% python3 -q
>>> import numpy as np
>>> np.set_printoptions(precision=2, suppress=True, linewidth=100)
>>> mat = np.loadtxt("m.csv", delimiter=",")
>>> mat
array([[ 7.,  0., 10.,  0.,  0.,  8.,  0.,  4.,  1.,  5.,  0.,  0.],
       [ 4.,  0.,  8.,  0.,  1.,  4.,  0.,  6.,  4.,  3.,  2.,  4.],
       [ 0.,  0.,  0.,  0.,  0.,  0.,  0.,  0.,  0.,  0.,  0.,  0.],
       [ 0.,  0.,  0.,  0.,  5.,  0.,  0.,  2.,  6.,  0.,  0.,  9.],
       [ 0.,  0.,  0.,  0.,  0.,  0.,  0.,  0.,  0.,  0.,  0.,  0.],
       [ 0.,  0.,  0.,  0.,  0.,  0.,  0.,  0.,  0.,  0.,  0.,  0.],
       [ 6.,  4., 10.,  0., 12., 11.,  0.,  8., 15., 15.,  4.,  5.],
       [ 4.,  0.,  2.,  0.,  0.,  0.,  0.,  0.,  0.,  0.,  0.,  0.],
       [ 2.,  0.,  0.,  0.,  6.,  3.,  0.,  0.,  0.,  7.,  2.,  1.],
       [ 0.,  0.,  0.,  0.,  0.,  0.,  0.,  0.,  0.,  0.,  0.,  0.],
       [ 6.,  0.,  3.,  2.,  8.,  5.,  3.,  0.,  0.,  9.,  9.,  6.],
       [ 0.,  0.,  3.,  0.,  0.,  0.,  0.,  4.,  0.,  0.,  0.,  4.],
       [ 7.,  2.,  4.,  0.,  4., 10.,  1.,  0.,  0., 13.,  0.,  0.],
       [ 9.,  0.,  9.,  0.,  3.,  7.,  3.,  6.,  0.,  7.,  9.,  6.],
       [ 0.,  1.,  0.,  0.,  0.,  0.,  0.,  0.,  0.,  0.,  0.,  0.],
       [ 0.,  0.,  0.,  0.,  0.,  0.,  0.,  0.,  0.,  0.,  0.,  0.],
       [ 0.,  0.,  0.,  0.,  0.,  0.,  0.,  0.,  0.,  0.,  0.,  0.],
       [12.,  0.,  6.,  0.,  0.,  8.,  5.,  0.,  0.,  7.,  8.,  0.],
       [ 0.,  4.,  0.,  0.,  0.,  0.,  0.,  0.,  3.,  0.,  0.,  0.],
       [ 8.,  0.,  9.,  0., 12.,  9.,  3.,  8.,  8., 13., 11., 10.],
       [ 0.,  0.,  1.,  0.,  0.,  0.,  0.,  0.,  0.,  0.,  0.,  0.],
       [ 0.,  4.,  0.,  0., 15.,  0.,  0.,  2., 16.,  7.,  0.,  9.],
       [ 6.,  0.,  5.,  0.,  0.,  1.,  2.,  2.,  0.,  0.,  7.,  5.],
       [13.,  0.,  9.,  1., 10., 13.,  6.,  4.,  0., 17., 13.,  5.],
       [ 0.,  2.,  0.,  0.,  0.,  0.,  0.,  0.,  0.,  0.,  0.,  0.],
       [ 0.,  0.,  0.,  0.,  0.,  0.,  0.,  0.,  0.,  0.,  0.,  0.],
       [ 2.,  3.,  3.,  0.,  0.,  6.,  0.,  0.,  2.,  7.,  0.,  0.]])
>>> Xs = mat - mat.mean(axis=1)
Traceback (most recent call last):
  File "<python-input-4>", line 1, in <module>
    Xs = mat - mat.mean(axis=1)
         ~~~~^~~~~~~~~~~~~~~~~~
ValueError: operands could not be broadcast together with shapes (27,12) (27,) 
>>> Xs = mat - mat.mean(axis=0)
>>> left, sigma, Vt = np.linalg.svd(Xs, full_matrices=False)
>>> np.searchsorted(np.cumsum(sigma ** 2) / (sigma ** 2).sum(), 0.9) + 1
np.int64(3)
>>> (np.sign(left[:, 0]) == np.sign(left[0, 0])).astype(int)
array([1, 1, 0, 0, 0, 0, 1, 0, 0, 0, 1, 0, 1, 1, 0, 0, 0, 1, 0, 1, 0, 1, 0, 1, 0, 0, 0])
>>> np.round(sigma ** 2 / (sigma ** 2).sum(), 2) + 0
array([0.62, 0.2 , 0.07, 0.06, 0.02, 0.01, 0.01, 0.  , 0.  , 0.  , 0.  , 0.  ])
>>> d = np.linalg.norm(mat[:, None] - mat[None], axis=-1)
>>> d[:5, :5]
array([[ 0.  ,  8.19, 15.97, 19.31, 15.97],
       [ 8.19,  0.  , 13.34, 13.04, 13.34],
       [15.97, 13.34,  0.  , 12.08,  0.  ],
       [19.31, 13.04, 12.08,  0.  , 12.08],
       [15.97, 13.34,  0.  , 12.08,  0.  ]])
>>> d.mean(axis=1).argmax()
np.int64(23)
>>> d.shape
(27, 27)
>>> d[10].round(6).argsort(kind="stable")[:4]
array([10, 13,  8, 17])
>>> K = np.loadtxt("mat.csv", delimiter=",")
>>> K
array([[-0.63, -0.36,  2.74,  6.77, -0.11, -1.38, -2.28,  0.65, -2.41, -1.21, -1.73],
       [ 1.07,  1.04,  0.34,  2.83,  0.37, -0.26, -3.56, -0.02, -0.42, -0.97, -3.19],
       [-0.45, -0.25,  1.03,  2.23, -0.13, -0.61, -0.17,  0.28, -0.86, -0.35, -0.06],
       [ 1.01,  1.23,  2.13,  7.42,  0.2 , -0.92, -5.6 ,  0.2 , -1.6 , -2.26, -4.72],
       [-2.69, -1.93,  2.54,  3.8 , -0.58, -1.48,  2.89,  0.93, -2.08,  0.32,  3.19],
       [ 1.97,  1.69,  0.08,  3.28,  0.5 , -0.05, -5.48, -0.13,  0.02, -1.38, -4.7 ],
       [ 0.42,  0.22, -1.04, -2.22, -0.03,  0.46,  0.23, -0.39,  0.78,  0.16, -0.08],
       [ 0.27, -0.06, -1.7 , -4.7 ,  0.06,  0.83,  2.17, -0.44,  1.39,  0.92,  1.71],
       [ 0.53,  0.8 ,  1.34,  5.06,  0.13, -0.54, -3.82,  0.27, -1.  , -1.5 , -3.15],
       [-2.2 , -1.66,  3.53,  6.3 , -0.53, -1.64,  1.03,  1.25, -2.6 , -0.52,  1.59],
       [ 0.36,  0.27, -0.91, -2.13,  0.15,  0.48,  0.34, -0.16,  0.86,  0.39, -0.14],
       [ 1.86,  1.38, -2.19, -4.2 ,  0.44,  1.47, -1.26, -0.62,  1.9 ,  0.11, -1.55],
       [ 0.79,  0.64, -0.36,  0.39,  0.07,  0.18, -1.68, -0.36,  0.35, -0.36, -1.45],
       [-2.58, -1.95,  2.84,  3.79, -0.8 , -1.49,  3.04,  1.16, -2.07,  0.17,  3.19],
       [ 1.56,  0.93, -2.78, -6.64,  0.13,  1.45,  0.68, -1.13,  2.34,  1.04, -0.01],
       [ 3.01,  2.26, -3.76, -6.05,  0.75,  1.94, -2.68, -1.2 ,  2.88,  0.15, -3.31]])
>>> def softmax(z):
...     e = np.exp(z - z.max(axis=-1, keepdims=True))
...     return e / e.sum(axis=-1, keepdims=True)
... 
>>> np.round(softmax(K[11] + -3), 2) + 0
array([0.25, 0.16, 0.  , 0.  , 0.06, 0.17, 0.01, 0.02, 0.26, 0.04, 0.01])
>>> np.round(softmax(K[11]), 2) + 0
array([0.25, 0.16, 0.  , 0.  , 0.06, 0.17, 0.01, 0.02, 0.26, 0.04, 0.01])
>>> scores = K @ K.T / np.sqrt(11)
>>> softmax(scores).round(6).argmax(axis=1)
array([ 3,  3,  9,  3, 13,  3, 15, 14,  3,  9, 15, 15,  5, 13, 15, 15])
>>> W0 = np.loadtxt("block9.csv", delimiter=",")
>>> W0
array([[ 0.,  1., -6.,  4.,  6.,  0., -5.,  4., -4.],
       [-1.,  0., -5., -5.,  0.,  0.,  0., -1.,  0.],
       [ 6.,  5.,  0.,  2.,  1.,  3.,  0., -1.,  2.],
       [-4.,  5., -2.,  0.,  0.,  2.,  5., -3.,  2.],
       [-6.,  0., -1.,  0.,  0., -1., -5., -1.,  1.],
       [ 0.,  0., -3., -2.,  1.,  0.,  0.,  6., -3.],
       [ 5.,  0.,  0., -5.,  5.,  0.,  0.,  4., -5.],
       [-4.,  1.,  1.,  3.,  1., -6., -4.,  0.,  0.],
       [ 4.,  0., -2., -2., -1.,  3.,  5.,  0.,  0.]])
>>> rank = np.linalg.matrix_rank(W0)
>>> rank
np.int64(8)
>>> ns = np.linalg.svd(W0)[2][rank:].T
>>> [int(np.linalg.matrix_rank(W0[:i])) for i in range(1, len(W0) + 1)]
[1, 2, 3, 4, 5, 6, 7, 8, 8]
>>> np.linalg.matrix_rank(W0.T @ W0), np.linalg.matrix_rank(W0 @ W0.T)
(np.int64(8), np.int64(8))
>>> [int(np.linalg.matrix_rank(W0[:, :j + 1])) for j in range(9)]
[1, 2, 3, 4, 5, 6, 7, 8, 8]
>>> np.round(ns @ ns.T, 2) + 0
array([[ 0.  ,  0.01,  0.  ,  0.  , -0.01,  0.  ,  0.  , -0.01, -0.02],
       [ 0.01,  0.07,  0.  ,  0.01, -0.14,  0.02, -0.04, -0.07, -0.2 ],
       [ 0.  ,  0.  ,  0.  ,  0.  ,  0.  ,  0.  ,  0.  ,  0.  ,  0.  ],
       [ 0.  ,  0.01,  0.  ,  0.  , -0.02,  0.  , -0.01, -0.01, -0.04],
       [-0.01, -0.14,  0.  , -0.02,  0.26, -0.03,  0.07,  0.14,  0.38],
       [ 0.  ,  0.02,  0.  ,  0.  , -0.03,  0.  , -0.01, -0.02, -0.05],
       [ 0.  , -0.04,  0.  , -0.01,  0.07, -0.01,  0.02,  0.04,  0.1 ],
       [-0.01, -0.07,  0.  , -0.01,  0.14, -0.02,  0.04,  0.08,  0.21],
       [-0.02, -0.2 ,  0.  , -0.04,  0.38, -0.05,  0.1 ,  0.21,  0.57]])
>>> np.round(ns[:, 0] / ns[np.abs(ns[:, 0]).round(6).argmax(), 0], 2) + 0
array([-0.03, -0.35,  0.  , -0.07,  0.67, -0.08,  0.18,  0.37,  1.  ])
>>> np.allclose(W0 @ ns, 0)
True
